In [1]: import numpy as np

In [2]: np.set_printoptions(suppress=True, linewidth=140)

In [3]: rd = lambda a: np.round(a, 3) + 0

In [4]: J = np.array([[-1, 0, 1], [2, 3, 4], [5, 6, 7], [8, 9, 10]])

In [5]: np.argsort(-np.linalg.norm(J, axis=0).round(6), kind="stable")[:3]
Out[5]: array([2, 1, 0])

In [6]: [round(float(x), 3) for x in np.linalg.svd(J, compute_uv=False)[:3]]
Out[6]: [19.575, 1.679, 0.0]

In [7]: rd(np.linalg.norm(J, 2) / np.linalg.norm(J))
Out[7]: np.float64(0.996)

In [8]: np.linalg.matrix_rank(J, rtol=0.1)
Out[8]: np.int64(1)

In [9]: rk = np.linalg.matrix_rank(J)

In [10]: rk
Out[10]: np.int64(2)

In [11]: ns = np.linalg.svd(J)[2][rk:].T

In [12]: rd(ns[:, 0] / ns[np.abs(ns[:, 0]).round(6).argmax(), 0])
Out[12]: array([-0.5,  1. , -0.5])

In [13]: rd(J @ ns)
Out[13]: 
array([[0.],
       [0.],
       [0.],
       [0.]])

In [14]: ns.shape
Out[14]: (3, 1)

In [15]: U, s, vt = np.linalg.svd(J)

In [16]: rd(s)
Out[16]: array([19.575,  1.679,  0.   ])

In [17]: out = U[:, :2] @ np.diag(s[:2]) @ vt[:2]

In [18]: rd(out)
Out[18]: 
array([[-1.,  0.,  1.],
       [ 2.,  3.,  4.],
       [ 5.,  6.,  7.],
       [ 8.,  9., 10.]])

In [19]: np.linalg.matrix_rank(J, rtol=0.05)
Out[19]: np.int64(2)

In [20]: np.linalg.matrix_rank(out)
Out[20]: np.int64(2)

In [21]: rd(np.linalg.norm(J - out) / np.linalg.norm(J))
Out[21]: np.float64(0.0)

In [22]: arr = np.diag(10 * np.array([0, 2, 0, 1, 2, 0, 1, 3])) + np.array([[2, 2, 0, 0, 2, 3, 2, 2],
    ...:     [0, 0, 3, 1, 1, 3, 0, 3],
    ...:     [1, 0, 1, 3, 2, 0, 3, 3],
    ...:     [3, 3, 2, 1, 2, 0, 3, 3],
    ...:     [0, 1, 3, 1, 1, 1, 3, 3],
    ...:     [2, 0, 2, 3, 1, 0, 2, 3],
    ...:     [3, 3, 3, 1, 1, 0, 1, 1],
    ...:     [1, 2, 0, 0, 3, 0, 1, 0]])

In [23]: arr
Out[23]: 
array([[ 2,  2,  0,  0,  2,  3,  2,  2],
       [ 0, 20,  3,  1,  1,  3,  0,  3],
       [ 1,  0,  1,  3,  2,  0,  3,  3],
       [ 3,  3,  2, 11,  2,  0,  3,  3],
       [ 0,  1,  3,  1, 21,  1,  3,  3],
       [ 2,  0,  2,  3,  1,  0,  2,  3],
       [ 3,  3,  3,  1,  1,  0, 11,  1],
       [ 1,  2,  0,  0,  3,  0,  1, 30]])

In [24]: np.linalg.matrix_power(arr, 3)
Out[24]: 
array([[  340,  1554,   547,   434,  1724,   281,   885,  3190],
       [  622,  8861,  1781,  1450,  2576,  1336,  1145,  7242],
       [  484,  1189,   558,   680,  1946,   220,  1168,  3974],
       [ 1013,  3487,  1234,  1981,  3023,   596,  2072,  6007],
       [  827,  2514,  2131,  1481, 10741,   700,  3284,  7401],
       [  460,  1109,   472,   653,  1554,   196,  1008,  3929],
       [  785,  2920,  1058,   892,  1834,   505,  2185,  3148],
       [ 1204,  4398,  1008,   474,  6362,   587,  2130, 28568]])

In [25]: (arr + arr.T) / 2
Out[25]: 
array([[ 2. ,  1. ,  0.5,  1.5,  1. ,  2.5,  2.5,  1.5],
       [ 1. , 20. ,  1.5,  2. ,  1. ,  1.5,  1.5,  2.5],
       [ 0.5,  1.5,  1. ,  2.5,  2.5,  1. ,  3. ,  1.5],
       [ 1.5,  2. ,  2.5, 11. ,  1.5,  1.5,  2. ,  1.5],
       [ 1. ,  1. ,  2.5,  1.5, 21. ,  1. ,  2. ,  3. ],
       [ 2.5,  1.5,  1. ,  1.5,  1. ,  0. ,  1. ,  1.5],
       [ 2.5,  1.5,  3. ,  2. ,  2. ,  1. , 11. ,  1. ],
       [ 1.5,  2.5,  1.5,  1.5,  3. ,  1.5,  1. , 30. ]])

In [26]: arr.inv()
---------------------------------------------------------------------------
AttributeError                            Traceback (most recent call last)
Cell In[26], line 1
----> 1 arr.inv()

AttributeError: 'numpy.ndarray' object has no attribute 'inv'

In [27]: rd(np.sort(np.abs(np.linalg.eigvals(arr))))
Out[27]: array([ 0.678,  1.255,  2.124,  9.302, 12.178, 19.249, 21.34 , 32.384])

In [28]: np.linalg.determinant(arr)
---------------------------------------------------------------------------
AttributeError                            Traceback (most recent call last)
Cell In[28], line 1
----> 1 np.linalg.determinant(arr)

AttributeError: module 'numpy.linalg' has no attribute 'determinant'

In [29]: arr @ arr
Out[29]: 
array([[ 18,  56,  24,  15,  59,  14,  40,  87],
       [ 15, 410,  74,  50,  61,  61,  24, 174],
       [ 24,  28,  22,  41,  64,   5,  56, 113],
       [ 53, 116,  48, 135,  89,  20,  87, 153],
       [ 20,  59,  82,  48, 463,  24, 113, 174],
       [ 24,  26,  17,  42,  46,   7,  47, 114],
       [ 46, 105,  50,  35,  52,  19, 143,  71],
       [ 35, 108,  18,   6, 158,  12,  52, 918]])
